% ipython --no-banner

In [1]: import numpy as np

In [2]: np.set_printoptions(suppress=True, linewidth=160)

In [3]: rnd = lambda a: np.round(a, 1) + 0

In [4]: feats = np.load("x.npy")

In [5]: feats
Out[5]: 
array([[ 1. ,  0. ,  0. ,  0. ,  0. ,  0. ,  0. ,  0. ,  0. ,  0. ,  0. ,  0. ,  0. ,  0. ],
       [ 0. ,  1. ,  0. ,  0. ,  0. ,  0. ,  0. ,  0. ,  0. ,  0. ,  0. ,  0. ,  0. ,  0. ],
       [ 0. ,  0. ,  0.8,  0. ,  0. ,  0. ,  0. ,  0. ,  0. , -0.6,  0. ,  0. ,  0. ,  0. ],
       [ 0. ,  0. ,  0. ,  1. ,  0. ,  0. ,  0. ,  0. ,  0. ,  0. ,  0. ,  0. ,  0. ,  0. ],
       [ 0. ,  0. ,  0. ,  0. ,  1. ,  0. ,  0. ,  0. ,  0. ,  0. ,  0. ,  0. ,  0. ,  0. ],
       [ 0. ,  0. ,  0. ,  0. ,  0. ,  1. ,  0. ,  0. ,  0. ,  0. ,  0. ,  0. ,  0. ,  0. ],
       [ 0. ,  0. ,  0. ,  0. ,  0. ,  0. ,  1. ,  0. ,  0. ,  0. ,  0. ,  0. ,  0. ,  0. ],
       [ 0. ,  0. ,  0. ,  0. ,  0. ,  0. ,  0. ,  1. ,  0. ,  0. ,  0. ,  0. ,  0. ,  0. ],
       [ 0. ,  0. ,  0. ,  0. ,  0. ,  0. ,  0. ,  0. ,  1. ,  0. ,  0. ,  0. ,  0. ,  0. ],
       [ 0. ,  0. ,  0.6,  0. ,  0. ,  0. ,  0. ,  0. ,  0. ,  0.8,  0. ,  0. ,  0. ,  0. ],
       [ 0. ,  0. ,  0. ,  0. ,  0. ,  0. ,  0. ,  0. ,  0. ,  0. ,  1. ,  0. ,  0. ,  0. ],
       [ 0. ,  0. ,  0. ,  0. ,  0. ,  0. ,  0. ,  0. ,  0. ,  0. ,  0. ,  1. ,  0. ,  0. ],
       [ 0. ,  0. ,  0. ,  0. ,  0. ,  0. ,  0. ,  0. ,  0. ,  0. ,  0. ,  0. ,  1. ,  0. ],
       [ 0. ,  0. ,  0. ,  0. ,  0. ,  0. ,  0. ,  0. ,  0. ,  0. ,  0. ,  0. ,  0. ,  1. ]])

In [6]: np.flatnonzero(np.linalg.matrix_power((feats != 0) + (feats.T != 0) + np.eye(14), 14)[4])
Out[6]: array([4])

In [7]: rnd(np.linalg.det(feats))
Out[7]: np.float64(1.0)

In [8]: F = np.loadtxt("mat.csv", delimiter=",")

In [9]: rnd(F)
Out[9]: 
array([[0.5, 0. , 0.5, 0. ],
       [0. , 0.7, 0.3, 0. ],
       [0.3, 0. , 0.7, 0. ],
       [0. , 0.3, 0.3, 0.3]])

In [10]: vec = np.array([2, 0, 2, 0])

In [11]: target = F @ vec

In [12]: rnd(target)
Out[12]: array([2. , 0.7, 2. , 0.7])

In [13]: rnd(np.linalg.solve(F, 5 * target))
Out[13]: array([10.,  0., 10.,  0.])

In [14]: rnd(np.linalg.solve(F, target + F[:, 3]))
Out[14]: array([2., 0., 2., 1.])

In [15]: rnd(np.linalg.solve(F, target))
Out[15]: array([2., 0., 2., 0.])

In [16]: rnd(np.linalg.solve(F, F[:, 0]))
Out[16]: array([1., 0., 0., 0.])

In [17]: B = np.array([[3, 3, 3, 1, 1, 2, 2, 3, 2],
    ...:     [3, 2, 0, 3, 3, 0, 3, 0, 1],
    ...:     [3, 1, 1, 0, 1, 2, 2, 3, 1]])

In [18]: J = np.block([[np.zeros((3, 3)), B], [B.T, np.zeros((9, 9))]])

In [19]: J
Out[19]: 
array([[0., 0., 0., 3., 3., 3., 1., 1., 2., 2., 3., 2.],
       [0., 0., 0., 3., 2., 0., 3., 3., 0., 3., 0., 1.],
       [0., 0., 0., 3., 1., 1., 0., 1., 2., 2., 3., 1.],
       [3., 3., 3., 0., 0., 0., 0., 0., 0., 0., 0., 0.],
       [3., 2., 1., 0., 0., 0., 0., 0., 0., 0., 0., 0.],
       [3., 0., 1., 0., 0., 0., 0., 0., 0., 0., 0., 0.],
       [1., 3., 0., 0., 0., 0., 0., 0., 0., 0., 0., 0.],
       [1., 3., 1., 0., 0., 0., 0., 0., 0., 0., 0., 0.],
       [2., 0., 2., 0., 0., 0., 0., 0., 0., 0., 0., 0.],
       [2., 3., 2., 0., 0., 0., 0., 0., 0., 0., 0., 0.],
       [3., 0., 3., 0., 0., 0., 0., 0., 0., 0., 0., 0.],
       [2., 1., 1., 0., 0., 0., 0., 0., 0., 0., 0., 0.]])

In [20]: # rank 6

In [21]: rnd(np.linalg.det(J))
Out[21]: np.float64(0.0)

In [22]: np.trace(J)
Out[22]: np.float64(0.0)

In [23]: J @ J
Out[23]: 
array([[50., 29., 35.,  0.,  0.,  0.,  0.,  0.,  0.,  0.,  0.,  0.],
       [29., 41., 21.,  0.,  0.,  0.,  0.,  0.,  0.,  0.,  0.,  0.],
       [35., 21., 30.,  0.,  0.,  0.,  0.,  0.,  0.,  0.,  0.,  0.],
       [ 0.,  0.,  0., 27., 18., 12., 12., 15., 12., 21., 18., 12.],
       [ 0.,  0.,  0., 18., 14., 10.,  9., 10.,  8., 14., 12.,  9.],
       [ 0.,  0.,  0., 12., 10., 10.,  3.,  4.,  8.,  8., 12.,  7.],
       [ 0.,  0.,  0., 12.,  9.,  3., 10., 10.,  2., 11.,  3.,  5.],
       [ 0.,  0.,  0., 15., 10.,  4., 10., 11.,  4., 13.,  6.,  6.],
       [ 0.,  0.,  0., 12.,  8.,  8.,  2.,  4.,  8.,  8., 12.,  6.],
       [ 0.,  0.,  0., 21., 14.,  8., 11., 13.,  8., 17., 12.,  9.],
       [ 0.,  0.,  0., 18., 12., 12.,  3.,  6., 12., 12., 18.,  9.],
       [ 0.,  0.,  0., 12.,  9.,  7.,  5.,  6.,  6.,  9.,  9.,  6.]])

In [24]: rnd(np.abs(np.linalg.eigvals(J)).max())
Out[24]: np.float64(9.9)

In [25]: data = np.loadtxt("run10.csv", delimiter=",")

In [26]: data
Out[26]: 
array([[ 0.,  0.,  2.,  0.,  0.,  0.],
       [ 2.,  0.,  0.,  0.,  9.,  0.],
       [ 0.,  0.,  2.,  0.,  0.,  0.],
       [ 0.,  0.,  0.,  0.,  0.,  0.],
       [ 4.,  0.,  0.,  0., 15.,  0.],
       [ 4.,  0.,  0.,  0., 15.,  0.],
       [ 1.,  0.,  0.,  0.,  6.,  0.],
       [ 0.,  0.,  0.,  0.,  3.,  0.],
       [ 2.,  0.,  0.,  0.,  9.,  0.],
       [ 0.,  0.,  5.,  0.,  0.,  0.],
       [ 0.,  3., 14.,  0.,  0.,  3.]])

In [27]: Uu, sigma, VT = np.linalg.svd(data, full_matrices=False)

In [28]: rnd(Uu.T @ Uu)
Out[28]: 
array([[1., 0., 0., 0., 0., 0.],
       [0., 1., 0., 0., 0., 0.],
       [0., 0., 1., 0., 0., 0.],
       [0., 0., 0., 1., 0., 0.],
       [0., 0., 0., 0., 1., 0.],
       [0., 0., 0., 0., 0., 1.]])

In [29]: rnd(sigma / sigma[0])
Out[29]: array([1. , 0.6, 0.1, 0. , 0. , 0. ])

In [30]: rnd(np.abs(VT[0]))
Out[30]: array([0.2, 0. , 0. , 0. , 1. , 0. ])

In [31]: rnd(VT @ VT.T)
Out[31]: 
array([[1., 0., 0., 0., 0., 0.],
       [0., 1., 0., 0., 0., 0.],
       [0., 0., 1., 0., 0., 0.],
       [0., 0., 0., 1., 0., 0.],
       [0., 0., 0., 0., 1., 0.],
       [0., 0., 0., 0., 0., 1.]])

In [32]: rnd(Uu.T @ data @ VT.T)
Out[32]: 
array([[26.4,  0. ,  0. ,  0. ,  0. ,  0. ],
       [ 0. , 15.6,  0. ,  0. ,  0. ,  0. ],
       [ 0. ,  0. ,  1.6,  0. ,  0. ,  0. ],
       [ 0. ,  0. ,  0. ,  1. ,  0. ,  0. ],
       [ 0. ,  0. ,  0. ,  0. ,  0. ,  0. ],
       [ 0. ,  0. ,  0. ,  0. ,  0. ,  0. ]])

In [33]: (sigma > 1e-8).sum()
Out[33]: np.int64(4)

In [34]: rnd(np.cumsum(sigma ** 2) / np.sum(sigma ** 2))
Out[34]: array([0.7, 1. , 1. , 1. , 1. , 1. ])

In [35]: rnd(sigma)
Out[35]: array([26.4, 15.6,  1.6,  1. ,  0. ,  0. ])

In [36]: [round(float(x), 1) for x in np.linalg.svd(data, compute_uv=False)[:3]]
Out[36]: [26.4, 15.6, 1.6]

In [37]: np.linalg.matrix_rank(data, rtol=0.1)
Out[37]: np.int64(2)

In [38]: np.argsort(-np.linalg.norm(data, axis=0).round(6), kind="stable")[:3]
Out[38]: array([4, 2, 0])

In [39]: B = F / np.linalg.norm(F, axis=1, keepdims=True)

In [40]: C2 = B @ B.T

In [41]: rnd(C2[2])
Out[41]: array([0.9, 0.4, 1. , 0.5])

In [42]: (np.abs(C2) > 0.9).astype(int)
Out[42]: 
array([[1, 0, 1, 0],
       [0, 1, 0, 0],
       [1, 0, 1, 0],
       [0, 0, 0, 1]])

In [43]: rnd(np.linalg.norm(B, axis=1))
Out[43]: array([1., 1., 1., 1.])

In [44]: rnd(np.trace(np.linalg.pinv(data) @ data))
Out[44]: np.float64(4.0)

In [45]: np.abs(np.diag(np.linalg.qr(data)[1])) > 1e-9
Out[45]: array([ True,  True,  True, False,  True, False])

In [46]: np.allclose(data[:-1].T @ np.linalg.lstsq(data[:-1].T, data[-1])[0], data[-1])
Out[46]: False

In [47]: Uu, sigma, VT = np.linalg.svd(data)

In [48]: V = VT[:(sigma > 1e-8).sum()]

In [49]: rng = np.random.default_rng(845)

In [50]: vec = data[8] + -1 * data[5] + rng.integers(2) * np.eye(6)[3]

In [51]: vec
Out[51]: array([-2.,  0.,  0.,  0., -6.,  0.])

In [52]: rnd(V.T @ V)
Out[52]: 
array([[1. , 0. , 0. , 0. , 0. , 0. ],
       [0. , 0.5, 0. , 0. , 0. , 0.5],
       [0. , 0. , 1. , 0. , 0. , 0. ],
       [0. , 0. , 0. , 0. , 0. , 0. ],
       [0. , 0. , 0. , 0. , 1. , 0. ],
       [0. , 0.5, 0. , 0. , 0. , 0.5]])

In [53]: np.allclose(V.T @ V @ vec, vec)
Out[53]: True

In [54]: W0, _ = np.linalg.qr(np.array([[-1.4, 1.0, -1.9, -0.2],
    ...:     [-0.1, -0.7, 0.4, 2.0],
    ...:     [1.0, 0.5, 1.0, 0.4],
    ...:     [0.4, 2.2, -1.5, 0.2]]))

In [55]: rnd(W0)
Out[55]: 
array([[-0.8,  0.4, -0.5,  0.1],
       [-0.1, -0.3,  0.1,  1. ],
       [ 0.6,  0.2, -0.8,  0.1],
       [ 0.2,  0.9,  0.4,  0.2]])

In [56]: # orthonormal columns

In [57]: theta = np.radians(36)

In [58]: r_ = np.eye(4)

In [59]: r_[3, 3] = r_[0, 0] = np.cos(theta)

In [60]: r_[3, 0], r_[0, 3] = -np.sin(theta), np.sin(theta)

In [61]: rnd(r_)
Out[61]: 
array([[ 0.8,  0. ,  0. ,  0.6],
       [ 0. ,  1. ,  0. ,  0. ],
       [ 0. ,  0. ,  1. ,  0. ],
       [-0.6,  0. ,  0. ,  0.8]])

In [62]: B = W0 @ r_.T

In [63]: rnd(B)
Out[63]: 
array([[-0.6,  0.4, -0.5,  0.5],
       [ 0.5, -0.3,  0.1,  0.8],
       [ 0.5,  0.2, -0.8, -0.2],
       [ 0.3,  0.9,  0.4,  0. ]])

In [64]: np.allclose(W0 @ W0.T, B @ B.T)
Out[64]: True

In [65]: rnd(np.linalg.det(r_)), rnd(np.trace(r_))
Out[65]: (np.float64(1.0), np.float64(3.6))

In [66]: rnd(np.linalg.svd(W0, compute_uv=False)), rnd(np.linalg.svd(B, compute_uv=False))
Out[66]: (array([1., 1., 1., 1.]), array([1., 1., 1., 1.]))

In [67]: np.allclose(np.linalg.norm(W0, axis=1), np.linalg.norm(B, axis=1))
Out[67]: True

In [68]: def softmax(z):
    ...:     e = np.exp(z - z.max(axis=-1, keepdims=True))
    ...:     return e / e.sum(axis=-1, keepdims=True)
    ...: 

In [69]: rnd(softmax(10 * W0[3]))
Out[69]: array([0., 1., 0., 0.])

In [70]: rnd(softmax(W0[3] + -2))
Out[70]: array([0.2, 0.4, 0.2, 0.2])

In [71]: S = W0 @ W0.T / np.sqrt(4)

In [72]: softmax(S).round(6).argmax(axis=1)
Out[72]: array([0, 1, 2, 3])

In [73]: rnd(softmax(S + np.triu(np.full(S.shape, -np.inf), 1)))
Out[73]: 
array([[1. , 0. , 0. , 0. ],
       [0.4, 0.6, 0. , 0. ],
       [0.3, 0.3, 0.5, 0. ],
       [0.2, 0.2, 0.2, 0.4]])

In [74]: vec = np.array([4, 3, -5, 4])

In [75]: [p for p in range(1, 25) if np.allclose(np.linalg.matrix_power(W0, p), np.eye(4))]
Out[75]: []

In [76]: rnd(np.linalg.norm(vec)), rnd(np.linalg.norm(W0 @ vec))
Out[76]: (np.float64(8.1), np.float64(8.1))

In [77]: rnd(np.linalg.det(W0))
Out[77]: np.float64(-1.0)

In [78]: rnd(np.linalg.inv(W0))
Out[78]: 
array([[-0.8, -0.1,  0.6,  0.2],
       [ 0.4, -0.3,  0.2,  0.9],
       [-0.5,  0.1, -0.8,  0.4],
       [ 0.1,  1. ,  0.1,  0.2]])
